>>> import numpy as np
>>> import numpy.linalg as la
>>> np.set_printoptions(precision=2, suppress=True, linewidth=160)
>>> W0 = np.array([[3, 1, 3, 1, 3, 1],
...     [-1, 0, -1, 0, -1, 0],
...     [3, 2, 3, 2, 3, 2],
...     [3, 1, 3, 1, 3, 1],
...     [-1, 0, -1, 0, -1, 0],
...     [3, 2, 3, 2, 3, 2]])
>>> W0
array([[ 3,  1,  3,  1,  3,  1],
       [-1,  0, -1,  0, -1,  0],
       [ 3,  2,  3,  2,  3,  2],
       [ 3,  1,  3,  1,  3,  1],
       [-1,  0, -1,  0, -1,  0],
       [ 3,  2,  3,  2,  3,  2]])
>>> blk = np.stack([W0, -3 * W0, W0[::-1]])
>>> blk.shape
(3, 6, 6)
>>> (blk @ W0.T).shape
(3, 6, 6)
>>> la.matrix_rank(blk.reshape(3, -1))
np.int64(2)
>>> la.norm(blk, axis=(1, 2))
array([12., 36., 12.])
>>> m1 = np.load("mat.npy")
>>> m1
array([[ -2,  -2,  -2,  -2,  -2,  -2,  -2,  -2,  -2],
       [ -2,  -4,  -4,  -4,  -4,  -4,  -4,  -4,  -4],
       [ -2,  -4,  -6,  -6,  -6,  -6,  -6,  -6,  -6],
       [ -2,  -4,  -6,  -8,  -8,  -8,  -8,  -8,  -8],
       [ -2,  -4,  -6,  -8, -10, -10, -10, -10, -10],
       [ -2,  -4,  -6,  -8, -10, -12, -12, -12, -12],
       [ -2,  -4,  -6,  -8, -10, -12, -14, -14, -14],
       [ -2,  -4,  -6,  -8, -10, -12, -14, -16, -16],
       [ -2,  -4,  -6,  -8, -10, -12, -14, -16, -18]])
>>> np.sort(np.abs(la.eigvals(m1)))
array([ 0.51,  0.56,  0.65,  0.8 ,  1.09,  1.67,  3.1 ,  8.3 , 73.32])
>>> la.matrix_power(m1, 2)
array([[  36,   68,   96,  120,  140,  156,  168,  176,  180],
       [  68,  132,  188,  236,  276,  308,  332,  348,  356],
       [  96,  188,  272,  344,  404,  452,  488,  512,  524],
       [ 120,  236,  344,  440,  520,  584,  632,  664,  680],
       [ 140,  276,  404,  520,  620,  700,  760,  800,  820],
       [ 156,  308,  452,  584,  700,  796,  868,  916,  940],
       [ 168,  332,  488,  632,  760,  868,  952, 1008, 1036],
       [ 176,  348,  512,  664,  800,  916, 1008, 1072, 1104],
       [ 180,  356,  524,  680,  820,  940, 1036, 1104, 1140]])
>>> print(np.trace(m1))
-90
>>> (m1 + m1.T) / 2
array([[ -2.,  -2.,  -2.,  -2.,  -2.,  -2.,  -2.,  -2.,  -2.],
       [ -2.,  -4.,  -4.,  -4.,  -4.,  -4.,  -4.,  -4.,  -4.],
       [ -2.,  -4.,  -6.,  -6.,  -6.,  -6.,  -6.,  -6.,  -6.],
       [ -2.,  -4.,  -6.,  -8.,  -8.,  -8.,  -8.,  -8.,  -8.],
       [ -2.,  -4.,  -6.,  -8., -10., -10., -10., -10., -10.],
       [ -2.,  -4.,  -6.,  -8., -10., -12., -12., -12., -12.],
       [ -2.,  -4.,  -6.,  -8., -10., -12., -14., -14., -14.],
       [ -2.,  -4.,  -6.,  -8., -10., -12., -14., -16., -16.],
       [ -2.,  -4.,  -6.,  -8., -10., -12., -14., -16., -18.]])
>>> np.allclose(m1, m1.T)
True
>>> E = np.load("out3.npy")
>>> E
array([[-3., -2.,  0.,  0.,  0.,  0.,  0.],
       [-2., -5., -2.,  0.,  0.,  0.,  0.],
       [ 0., -2.,  0., -2.,  0.,  0.,  0.],
       [ 0.,  0., -2., -1., -2.,  0.,  0.],
       [ 0.,  0.,  0., -2.,  0., -2.,  0.],
       [ 0.,  0.,  0.,  0., -2., -5., -2.],
       [ 0.,  0.,  0.,  0.,  0., -2.,  3.]])
>>> evals, vecs = la.eigh(E)
>>> la.eigvalsh(E + -1 * np.eye(7))
array([-7.75, -7.18, -4.1 , -2.87, -0.3 ,  1.62,  2.58])
>>> print(np.round(vecs @ np.diag(evals) @ vecs.T, 2) + 0)
[[-3. -2.  0.  0.  0.  0.  0.]
 [-2. -5. -2.  0.  0.  0.  0.]
 [ 0. -2.  0. -2.  0.  0.  0.]
 [ 0.  0. -2. -1. -2.  0.  0.]
 [ 0.  0.  0. -2.  0. -2.  0.]
 [ 0.  0.  0.  0. -2. -5. -2.]
 [ 0.  0.  0.  0.  0. -2.  3.]]
>>> evals
array([-6.75, -6.18, -3.1 , -1.87,  0.7 ,  2.62,  3.58])
